$ python3 -q
>>> import numpy as np
>>> import numpy.linalg as la
>>> np.set_printoptions(suppress=True, linewidth=140)
>>> mat = np.load("out16.npy")
>>> mat
array([[-0.9,  1. ,  1. ,  2. ,  1. ,  1. ,  0. ,  0. , -2. , -1. ,  0. ,  2. ],
       [ 3. ,  3.1,  3. , -3. ,  1. , -1. ,  0. ,  0. ,  1. , -2. , -1. ,  1. ],
       [ 1. , -1. ,  1.1,  3. , -3. , -1. , -1. ,  3. ,  2. ,  2. , -2. ,  2. ],
       [-3. ,  0. , -1. , -0.9,  1. ,  2. , -1. ,  2. ,  3. , -3. , -3. , -3. ],
       [ 3. ,  3. ,  1. ,  2. , -1.9,  1. ,  0. ,  3. , -2. ,  0. , -3. ,  3. ],
       [ 2. ,  0. , -2. , -2. , -1. , -0.9, -3. , -2. , -2. , -3. ,  1. , -3. ],
       [ 0. ,  3. , -1. ,  2. , -1. ,  3. , -1.9, -2. ,  3. ,  0. , -2. , -1. ],
       [ 3. ,  3. ,  1. , -2. , -2. ,  3. , -1. , -1.9,  2. , -2. ,  2. ,  0. ],
       [-1. , -3. ,  1. , -3. , -2. ,  3. ,  1. ,  1. ,  0.1,  1. ,  0. , -1. ],
       [ 2. ,  2. , -3. , -3. , -3. , -3. ,  1. ,  0. ,  3. , -0.9,  3. , -3. ],
       [ 2. ,  1. ,  0. , -1. , -2. ,  3. ,  2. ,  1. ,  2. , -1. , -2.9, -1. ],
       [-1. ,  1. ,  1. ,  2. ,  1. ,  1. ,  0. ,  0. , -2. , -1. ,  0. ,  2.1]])
>>> left, s, vt = la.svd(mat)
>>> np.argmax(s[:-1] / (s[1:] + 1e-6)) + 1
np.int64(11)
>>> s.round(1)
array([12.1, 10.6,  9.1,  8. ,  6.8,  5.8,  5.3,  3.9,  3.1,  1.6,  0.8,  0.1])
>>> Y = left[:, :11] @ np.diag(s[:11]) @ vt[:11]
>>> np.round(np.abs(mat - Y).max(), 1)
np.float64(0.0)
>>> np.round(la.norm(mat - Y, 2), 1), round(s[11], 1)
(np.float64(0.1), np.float64(0.1))
>>> x0 = np.array([6, 2, 5, 7, 2, 5, 8, 6, 0, 9, 8, 1])
>>> target = mat @ x0
>>> target.round(1)
array([ 15.6,  -9.8,  33.5, -67.3,  41.2, -76.5, -16.2,   4.6,   5. , -20.1,   6.8,  15.1])
>>> np.round(la.solve(mat, mat[:, 3]), 1) + 0
array([0., 0., 0., 1., 0., 0., 0., 0., 0., 0., 0., 0.])
